$ python -q
>>> import numpy as np
>>> import numpy.linalg as la
>>> np.set_printoptions(precision=2, suppress=True, linewidth=200)
>>> mat = np.load("x.npy")
>>> mat
array([[0.38, 0.08, 0.15, 0.38],
       [0.31, 0.31, 0.38, 0.  ],
       [0.57, 0.29, 0.14, 0.  ],
       [0.12, 0.  , 0.5 , 0.38]])
>>> # row-stochastic, so 1 is an eigenvalue
>>> rng = np.random.default_rng(3214)
>>> z = rng.permutation(4)
>>> z
array([3, 2, 1, 0])
>>> B = mat[z][:, z]
>>> np.allclose(B, mat)
False
>>> np.diag(B)
array([0.38, 0.14, 0.31, 0.38])
>>> np.round(la.det(B), 2), round(float(la.det(mat[z])), 2)
(np.float64(0.01), 0.01)
>>> B
array([[0.38, 0.5 , 0.  , 0.12],
       [0.  , 0.14, 0.29, 0.57],
       [0.  , 0.38, 0.31, 0.31],
       [0.38, 0.15, 0.08, 0.38]])
>>> np.sort(np.abs(la.eigvals(B)))
array([0.21, 0.22, 0.22, 1.  ])
>>> B = mat / la.norm(mat, axis=1, keepdims=True)
>>> cov = B @ B.T
>>> round(float(np.degrees(np.arccos(np.clip(cov[1, 0], -1, 1)))), 2)
52.61
>>> (cov - 2 * np.eye(4)).round(6).argmax(axis=1)
array([3, 2, 1, 0])
>>> la.norm(B, axis=1)
array([1., 1., 1., 1.])
>>> E = np.diag(np.array([2, 2, 3, 0, 3, 3, 1, 0, 2, 2, 3])) + -1 * np.eye(11, k=1) + -1 * np.eye(11, k=-1)
>>> E
array([[ 2., -1.,  0.,  0.,  0.,  0.,  0.,  0.,  0.,  0.,  0.],
       [-1.,  2., -1.,  0.,  0.,  0.,  0.,  0.,  0.,  0.,  0.],
       [ 0., -1.,  3., -1.,  0.,  0.,  0.,  0.,  0.,  0.,  0.],
       [ 0.,  0., -1.,  0., -1.,  0.,  0.,  0.,  0.,  0.,  0.],
       [ 0.,  0.,  0., -1.,  3., -1.,  0.,  0.,  0.,  0.,  0.],
       [ 0.,  0.,  0.,  0., -1.,  3., -1.,  0.,  0.,  0.,  0.],
       [ 0.,  0.,  0.,  0.,  0., -1.,  1., -1.,  0.,  0.,  0.],
       [ 0.,  0.,  0.,  0.,  0.,  0., -1.,  0., -1.,  0.,  0.],
       [ 0.,  0.,  0.,  0.,  0.,  0.,  0., -1.,  2., -1.,  0.],
       [ 0.,  0.,  0.,  0.,  0.,  0.,  0.,  0., -1.,  2., -1.],
       [ 0.,  0.,  0.,  0.,  0.,  0.,  0.,  0.,  0., -1.,  3.]])
>>> w1 = np.array([[3, 1, 2],
...     [2, 3, 2],
...     [2, 0, 1],
...     [1, 0, 1],
...     [3, 0, 0],
...     [2, 3, 3],
...     [1, 0, 2],
...     [1, 3, 3],
...     [1, 2, 3],
...     [0, 1, 3],
...     [2, 1, 0]])
>>> b = np.array([0, 1, -3])
>>> H = np.maximum(E @ w1 + b, 0)
>>> (H > 0).astype(int)
array([[1, 0, 0],
       [0, 1, 0],
       [1, 0, 0],
       [0, 1, 0],
       [1, 0, 0],
       [1, 1, 1],
       [0, 0, 0],
       [0, 0, 0],
       [1, 1, 0],
       [0, 0, 0],
       [1, 1, 0]])
>>> (H > 0).mean(axis=0)
array([0.55, 0.45, 0.09])
>>> H
array([[ 4.,  0.,  0.],
       [ 0.,  6.,  0.],
       [ 3.,  0.,  0.],
       [ 0.,  1.,  0.],
       [ 6.,  0.,  0.],
       [ 2., 10.,  4.],
       [ 0.,  0.,  0.],
       [ 0.,  0.,  0.],
       [ 1.,  1.,  0.],
       [ 0.,  0.,  0.],
       [ 6.,  3.,  0.]])
>>> la.matrix_rank(H)
np.int64(3)
>>> Z = np.array([[0, 1, -2], [-1, 1, 1], [-2, 0, 1]])
>>> H @ Z
array([[  0.,   4.,  -8.],
       [ -6.,   6.,   6.],
       [  0.,   3.,  -6.],
       [ -1.,   1.,   1.],
       [  0.,   6., -12.],
       [-18.,  12.,  10.],
       [  0.,   0.,   0.],
       [  0.,   0.,   0.],
       [ -1.,   2.,  -1.],
       [  0.,   0.,   0.],
       [ -3.,   9.,  -9.]])
>>> (H @ Z).round(6).argmax(axis=1)
array([1, 1, 1, 1, 1, 1, 0, 0, 1, 0, 1])
>>> w, evecs = la.eigh(E)
>>> (w > 1e-8).sum(), (w < -1e-8).sum()
(np.int64(9), np.int64(2))
>>> la.eigvalsh(E @ E)
array([ 0.38,  0.45,  0.67,  0.95,  1.54,  5.7 ,  6.84,  7.69, 14.71, 15.36, 18.72])
>>> np.round(evecs.T @ evecs, 2) + 0
array([[1., 0., 0., 0., 0., 0., 0., 0., 0., 0., 0.],
       [0., 1., 0., 0., 0., 0., 0., 0., 0., 0., 0.],
       [0., 0., 1., 0., 0., 0., 0., 0., 0., 0., 0.],
       [0., 0., 0., 1., 0., 0., 0., 0., 0., 0., 0.],
       [0., 0., 0., 0., 1., 0., 0., 0., 0., 0., 0.],
       [0., 0., 0., 0., 0., 1., 0., 0., 0., 0., 0.],
       [0., 0., 0., 0., 0., 0., 1., 0., 0., 0., 0.],
       [0., 0., 0., 0., 0., 0., 0., 1., 0., 0., 0.],
       [0., 0., 0., 0., 0., 0., 0., 0., 1., 0., 0.],
       [0., 0., 0., 0., 0., 0., 0., 0., 0., 1., 0.],
       [0., 0., 0., 0., 0., 0., 0., 0., 0., 0., 1.]])
>>> np.round(evecs.T @ E @ evecs, 2) + 0
array([[-0.97,  0.  ,  0.  ,  0.  ,  0.  ,  0.  ,  0.  ,  0.  ,  0.  ,  0.  ,  0.  ],
       [ 0.  , -0.61,  0.  ,  0.  ,  0.  ,  0.  ,  0.  ,  0.  ,  0.  ,  0.  ,  0.  ],
       [ 0.  ,  0.  ,  0.67,  0.  ,  0.  ,  0.  ,  0.  ,  0.  ,  0.  ,  0.  ,  0.  ],
       [ 0.  ,  0.  ,  0.  ,  0.82,  0.  ,  0.  ,  0.  ,  0.  ,  0.  ,  0.  ,  0.  ],
       [ 0.  ,  0.  ,  0.  ,  0.  ,  1.24,  0.  ,  0.  ,  0.  ,  0.  ,  0.  ,  0.  ],
       [ 0.  ,  0.  ,  0.  ,  0.  ,  0.  ,  2.39,  0.  ,  0.  ,  0.  ,  0.  ,  0.  ],
       [ 0.  ,  0.  ,  0.  ,  0.  ,  0.  ,  0.  ,  2.62,  0.  ,  0.  ,  0.  ,  0.  ],
       [ 0.  ,  0.  ,  0.  ,  0.  ,  0.  ,  0.  ,  0.  ,  2.77,  0.  ,  0.  ,  0.  ],
       [ 0.  ,  0.  ,  0.  ,  0.  ,  0.  ,  0.  ,  0.  ,  0.  ,  3.84,  0.  ,  0.  ],
       [ 0.  ,  0.  ,  0.  ,  0.  ,  0.  ,  0.  ,  0.  ,  0.  ,  0.  ,  3.92,  0.  ],
       [ 0.  ,  0.  ,  0.  ,  0.  ,  0.  ,  0.  ,  0.  ,  0.  ,  0.  ,  0.  ,  4.33]])
>>> w
array([-0.97, -0.61,  0.67,  0.82,  1.24,  2.39,  2.62,  2.77,  3.84,  3.92,  4.33])
>>> np.unique(w.round(6) + 0, return_counts=True)[1]
array([1, 1, 1, 1, 1, 1, 1, 1, 1, 1, 1])
>>> w.sum(), np.trace(E)
(np.float64(21.0), np.float64(21.0))
>>> np.round(evecs @ np.diag(w) @ evecs.T, 2) + 0
array([[ 2., -1.,  0.,  0.,  0.,  0.,  0.,  0.,  0.,  0.,  0.],
       [-1.,  2., -1.,  0.,  0.,  0.,  0.,  0.,  0.,  0.,  0.],
       [ 0., -1.,  3., -1.,  0.,  0.,  0.,  0.,  0.,  0.,  0.],
       [ 0.,  0., -1.,  0., -1.,  0.,  0.,  0.,  0.,  0.,  0.],
       [ 0.,  0.,  0., -1.,  3., -1.,  0.,  0.,  0.,  0.,  0.],
       [ 0.,  0.,  0.,  0., -1.,  3., -1.,  0.,  0.,  0.,  0.],
       [ 0.,  0.,  0.,  0.,  0., -1.,  1., -1.,  0.,  0.,  0.],
       [ 0.,  0.,  0.,  0.,  0.,  0., -1.,  0., -1.,  0.,  0.],
       [ 0.,  0.,  0.,  0.,  0.,  0.,  0., -1.,  2., -1.,  0.],
       [ 0.,  0.,  0.,  0.,  0.,  0.,  0.,  0., -1.,  2., -1.],
       [ 0.,  0.,  0.,  0.,  0.,  0.,  0.,  0.,  0., -1.,  3.]])
